In [1]: import numpy as np

In [2]: np.set_printoptions(precision=3, suppress=True, linewidth=120)

In [3]: J = np.load("test16.npy")

In [4]: print(J)
[[ 0.939 -0.982  0.862  0.898 -0.834 -0.859 -0.291 -0.604 -0.917  0.99 ]
 [-0.691  0.149 -0.05  -0.821  0.917  0.226 -0.901 -0.782 -0.635 -0.994]
 [-0.38   0.814  0.04   0.254  0.08  -0.446  0.617  0.508 -0.345 -0.744]
 [-0.159  0.766 -0.254  0.354 -0.446 -0.04   0.821  0.744  0.523  0.38 ]
 [ 0.414  0.226 -0.903  0.08  -0.952  0.963  0.953  0.946  0.999  1.   ]
 [-0.501  0.797 -0.508 -0.282  0.08   0.438  0.551  0.578  0.711 -0.388]
 [ 0.02  -0.493 -0.197 -0.43   0.197  0.493 -0.537 -0.38   0.397  0.178]
 [ 0.641 -0.993  0.923 -0.168  0.843 -0.851 -0.996 -0.993 -0.998 -0.929]
 [ 0.245 -0.405 -0.523 -0.226 -0.493  0.757  0.178  0.273  0.917  0.944]
 [-0.925  0.999 -0.967 -0.47  -0.43   0.925  0.995  0.994  0.999 -0.119]
 [ 0.462 -0.943  0.188 -0.422  0.245  0.38  -0.898 -0.831 -0.159  0.53 ]
 [-0.804  0.658  0.264 -0.726  0.952 -0.438 -0.856 -0.749 -0.934 -0.999]
 [-0.598  0.818 -0.843 -0.653 -0.05   0.9    0.617  0.731  0.981  0.345]
 [-0.551  0.454 -0.862 -0.831  0.197  0.953  0.     0.38   0.986  0.397]
 [ 0.217 -0.793 -0.04  -0.446  0.235  0.462 -0.762 -0.641  0.178  0.327]
 [ 0.07   0.827 -0.273  0.675 -0.786 -0.149  0.953  0.901  0.711  0.874]
 [-0.664  0.691  0.462 -0.3    0.867 -0.726 -0.592 -0.537 -0.956 -0.998]
 [-0.282  0.578  0.363  0.235  0.345 -0.658  0.139  0.02  -0.804 -0.892]
 [ 0.282 -0.986  0.01  -0.876  0.774  0.782 -0.992 -0.971 -0.05  -0.178]
 [-0.598  0.91  -0.834 -0.454 -0.273  0.848  0.84   0.862  0.98   0.454]
 [ 0.188 -0.979  0.935 -0.493  0.967 -0.907 -0.998 -0.996 -0.999 -0.998]
 [ 0.493 -0.876 -0.989 -0.898 -0.925  1.     0.38   0.753  1.     1.   ]
 [-0.544  0.994 -0.766  0.617 -0.843  0.3    0.996  0.991  0.972  0.8  ]
 [-0.862  0.999 -0.979 -0.336 -0.782  0.964  0.998  0.997  1.     0.869]
 [-0.197 -0.01   0.778  0.207  0.753 -0.901 -0.706 -0.735 -0.99  -0.99 ]
 [-0.508  0.973 -0.217  0.558 -0.38  -0.478  0.954  0.909  0.217 -0.508]
 [-0.929  0.983 -0.319 -0.696  0.917 -0.168  0.04   0.226 -0.558 -1.   ]
 [-0.09  -0.675 -0.537 -0.77   0.363  0.859 -0.77  -0.537  0.837  0.371]
 [ 0.814 -0.978  0.09   0.09  -0.647  0.537 -0.653 -0.598  0.592  0.993]
 [-0.592  0.762 -0.544 -0.515  0.354  0.551  0.254  0.388  0.696 -0.68 ]
 [ 0.811 -0.998  0.658 -0.38   0.354  0.09  -0.99  -0.98  -0.811  0.744]
 [ 0.414 -0.762 -0.972 -0.808 -0.885  0.998  0.446  0.726  1.     1.   ]]

In [5]: idx = J[:, 7] > np.median(J[:, 7])

In [6]: u = J[idx].mean(axis=0) - J[~idx].mean(axis=0)

In [7]: print(((J - J.mean(axis=0)) @ u > 0).astype(int))
[0 0 1 1 1 1 0 0 1 1 0 0 1 1 0 1 0 0 0 1 0 1 1 1 0 1 0 0 0 1 0 1]

In [8]: print(np.argsort(-np.abs(u).round(6), kind="stable"))
[7 6 8 2 1 4 5 9 0 3]

In [9]: print(u)
[-0.331  0.879 -0.924  0.135 -0.861  0.635  1.332  1.361  1.197  0.592]

In [10]: print(np.count_nonzero(J))
319

In [11]: print(np.abs(J).max())
1.0

In [12]: print(J.sum(axis=0))
[-3.865  2.525 -6.004 -8.033  0.714  6.805 -0.21   1.593  5.54   1.779]

In [13]: data = np.load("x.npy")

In [14]: print(data)
[[ 6.114  2.053 -0.012 -4.072 -2.01   6.083 -4.024]
 [ 6.076  2.03  -0.013 -3.977 -1.997  6.062 -4.03 ]
 [-3.883 -1.298  0.007  2.585  1.3   -3.862  2.585]
 [-2.902 -0.948  0.047  1.929  0.964 -2.928  1.915]
 [-2.837 -0.944  0.029  1.834  0.95  -2.8    1.865]
 [-5.631 -1.844  0.019  3.717  1.857 -5.622  3.741]
 [ 4.514  1.524 -0.006 -3.008 -1.515  4.523 -3.   ]
 [-1.267 -0.428  0.023  0.862  0.394 -1.293  0.819]
 [ 3.78   1.263 -0.017 -2.541 -1.258  3.785 -2.489]
 [-6.14  -2.051 -0.019  4.092  2.026 -6.106  4.075]
 [ 0.341  0.098  0.042 -0.196 -0.121  0.34  -0.202]
 [-0.856 -0.274  0.001  0.553  0.288 -0.866  0.596]
 [-0.289 -0.112  0.007  0.239  0.125 -0.337  0.18 ]
 [ 1.443  0.489 -0.001 -0.97  -0.486  1.477 -1.001]
 [ 0.735  0.243  0.012 -0.486 -0.255  0.752 -0.472]
 [-5.846 -1.927 -0.03   3.926  1.955 -5.909  3.935]
 [ 5.78   1.908 -0.031 -3.87  -1.897  5.791 -3.823]
 [ 3.995  1.332  0.016 -2.678 -1.358  3.972 -2.675]
 [-2.77  -0.913 -0.003  1.793  0.95  -2.761  1.834]
 [ 6.765  2.274  0.025 -4.552 -2.284  6.789 -4.541]
 [-1.582 -0.524  0.022  1.051  0.529 -1.626  1.086]
 [-0.284 -0.12  -0.01   0.178  0.094 -0.298  0.208]
 [ 1.085  0.359 -0.014 -0.73  -0.329  1.058 -0.715]
 [ 2.736  0.935  0.007 -1.828 -0.894  2.772 -1.807]
 [ 5.079  1.686 -0.023 -3.365 -1.693  5.096 -3.393]
 [ 1.224  0.402 -0.014 -0.829 -0.416  1.208 -0.81 ]
 [ 5.431  1.795 -0.006 -3.575 -1.831  5.445 -3.599]
 [-0.037  0.005 -0.02   0.021  0.036 -0.012 -0.011]
 [ 4.59   1.556 -0.025 -3.086 -1.55   4.631 -3.107]
 [-1.623 -0.555 -0.008  1.055  0.519 -1.615  1.059]
 [-3.198 -1.052  0.029  2.123  1.064 -3.174  2.088]
 [ 4.014  1.36  -0.022 -2.65  -1.324  3.977 -2.684]]

In [15]: Xc = data - data.mean(axis=0)

In [16]: Uu, sig, vt = np.linalg.svd(Xc, full_matrices=False)

In [17]: print(np.abs(vt[0]).argmax())
5

In [18]: print((np.sign(Uu[:, 0]) == np.sign(Uu[0, 0])).astype(int))
[1 1 0 0 0 0 1 0 1 0 0 0 0 1 0 0 1 1 0 1 0 0 1 1 1 1 1 0 1 0 0 1]

In [19]: print(np.abs(Uu[:, 0]).argmax())
9

In [20]: print(vt[0] * np.sign(vt[0, np.abs(vt[0]).argmax()]))
[ 0.567  0.189 -0.001 -0.377 -0.189  0.568 -0.377]

In [21]: print(np.abs(vt[-1]))
[0.323 0.836 0.092 0.143 0.291 0.187 0.218]
